In [1]: import numpy as np

In [2]: np.set_printoptions(suppress=True, linewidth=200)

In [3]: r0 = np.array([5, 8, 7, 3, -3, -1])

In [4]: rng = np.random.default_rng(139707)

In [5]: feats = np.outer(rng.normal(size=29), r0) + 0.1 * rng.normal(size=(29, 6))

In [6]: feats.round(2) + 0
Out[6]: 
array([[  1.46,   2.6 ,   2.24,   1.09,  -0.93,  -0.2 ],
       [  1.05,   1.75,   1.7 ,   0.87,  -0.62,  -0.28],
       [  8.8 ,  13.89,  12.44,   5.27,  -5.23,  -1.48],
       [ -9.84, -16.06, -13.96,  -6.11,   6.1 ,   1.91],
       [  0.31,   0.39,   0.46,   0.02,  -0.15,  -0.1 ],
       [  4.42,   7.48,   6.58,   2.72,  -2.8 ,  -0.86],
       [  3.11,   4.85,   4.44,   1.91,  -1.71,  -0.74],
       [ -1.69,  -2.62,  -2.27,  -0.89,   0.97,   0.23],
       [  5.38,   8.41,   7.59,   3.24,  -3.16,  -0.98],
       [ -3.58,  -5.69,  -5.12,  -2.23,   1.99,   0.9 ],
       [  1.95,   3.13,   2.75,   1.17,  -1.03,  -0.48],
       [  1.7 ,   2.67,   2.25,   1.01,  -1.13,  -0.37],
       [  2.42,   4.03,   3.46,   1.61,  -1.41,  -0.43],
       [  2.75,   4.42,   3.91,   1.72,  -1.47,  -0.55],
       [ -3.97,  -6.42,  -5.56,  -2.44,   2.41,   0.95],
       [  1.01,   1.36,   1.15,   0.53,  -0.41,  -0.15],
       [ -8.29, -12.91, -11.32,  -4.96,   4.69,   1.67],
       [ -0.05,  -0.62,  -0.29,  -0.03,   0.06,  -0.03],
       [  0.07,  -0.04,   0.11,  -0.02,  -0.05,  -0.05],
       [  1.78,   2.41,   2.11,   1.02,  -0.82,  -0.48],
       [  0.18,   0.22,   0.3 ,   0.29,  -0.08,   0.01],
       [ -5.92,  -9.42,  -8.28,  -3.67,   3.49,   1.  ],
       [  0.45,   0.82,   0.41,   0.33,  -0.38,   0.  ],
       [  1.55,   2.29,   1.93,   0.89,  -0.83,  -0.39],
       [  1.73,   2.55,   2.46,   0.91,  -1.06,  -0.56],
       [ -8.63, -13.73, -12.21,  -5.12,   5.15,   1.51],
       [  3.6 ,   5.87,   5.03,   2.25,  -2.12,  -0.64],
       [ -3.64,  -5.58,  -4.72,  -2.1 ,   2.09,   0.72],
       [  3.4 ,   5.31,   4.77,   1.91,  -1.97,  -0.52]])

In [7]: np.linalg.matrix_rank(feats)
Out[7]: np.int64(6)

In [8]: feats.shape
Out[8]: (29, 6)

In [9]: np.zeros(29, 6)
---------------------------------------------------------------------------
TypeError                                 Traceback (most recent call last)
Cell In[9], line 1
----> 1 np.zeros(29, 6)

TypeError: Cannot interpret '6' as a data type

In [10]: feats[29]
---------------------------------------------------------------------------
IndexError                                Traceback (most recent call last)
Cell In[10], line 1
----> 1 feats[29]

IndexError: index 29 is out of bounds for axis 0 with size 29

In [11]: np.count_nonzero(feats)
Out[11]: np.int64(174)

In [12]: np.unravel_index(np.abs(feats).argmax(), feats.shape)
Out[12]: (np.int64(3), np.int64(1))

In [13]: round(np.abs(feats).max(), 2)
Out[13]: np.float64(16.06)

In [14]: np.round(np.linalg.svd(feats, compute_uv=False), 2)
Out[14]: array([56.69,  0.73,  0.56,  0.51,  0.46,  0.39])

In [15]: cen = (feats - feats.mean(axis=0)) / feats.std(axis=0)

In [16]: np.argwhere(np.abs(cen) > 2)
Out[16]: 
array([[ 2,  0],
       [ 2,  1],
       [ 2,  2],
       [ 2,  3],
       [ 2,  4],
       [ 3,  0],
       [ 3,  1],
       [ 3,  2],
       [ 3,  3],
       [ 3,  4],
       [ 3,  5],
       [16,  5],
       [25,  0],
       [25,  1],
       [25,  2],
       [25,  3],
       [25,  4]])

In [17]: c = np.linalg.lstsq(np.delete(cen, 1, axis=1), cen[:, 1])[0]

In [18]: np.round(1 - np.var(cen[:, 1] - np.delete(cen, 1, axis=1) @ c), 2)
Out[18]: np.float64(1.0)

In [19]: np.abs(c).argmax()
Out[19]: np.int64(1)

In [20]: K = np.load("block7.npy")

In [21]: K
Out[21]: 
array([[ 1.4 , -2.19, -0.12, -1.37, -0.22,  2.24,  2.4 ],
       [ 0.97,  1.55, -1.62,  1.44,  1.3 , -1.6 ,  2.78],
       [ 0.06, -0.71, -1.22, -1.69,  3.53,  1.28, -0.5 ],
       [ 0.67,  1.32,  2.45, -1.72,  0.52,  0.09,  0.4 ],
       [ 0.47,  2.11, -1.63, -0.52, -1.4 ,  2.4 , -0.28]])

In [22]: out = K / np.linalg.norm(K, axis=1, keepdims=True)

In [23]: C2 = out @ out.T

In [24]: C2[4].round(2)
Out[24]: array([ 0.11, -0.05, -0.02, -0.05,  1.  ])

In [25]: np.argwhere(np.triu(np.abs(C2) > 0.95, 1))
Out[25]: array([], shape=(0, 2), dtype=int64)

In [26]: round(float(np.degrees(np.arccos(np.clip(C2[4, 0], -1, 1)))), 2)
Out[26]: 83.51

In [27]: np.round(np.linalg.norm(out, axis=1), 2)
Out[27]: array([1., 1., 1., 1., 1.])

In [28]: (np.abs(C2) > 0.9).astype(int)
Out[28]: 
array([[1, 0, 0, 0, 0],
       [0, 1, 0, 0, 0],
       [0, 0, 1, 0, 0],
       [0, 0, 0, 1, 0],
       [0, 0, 0, 0, 1]])
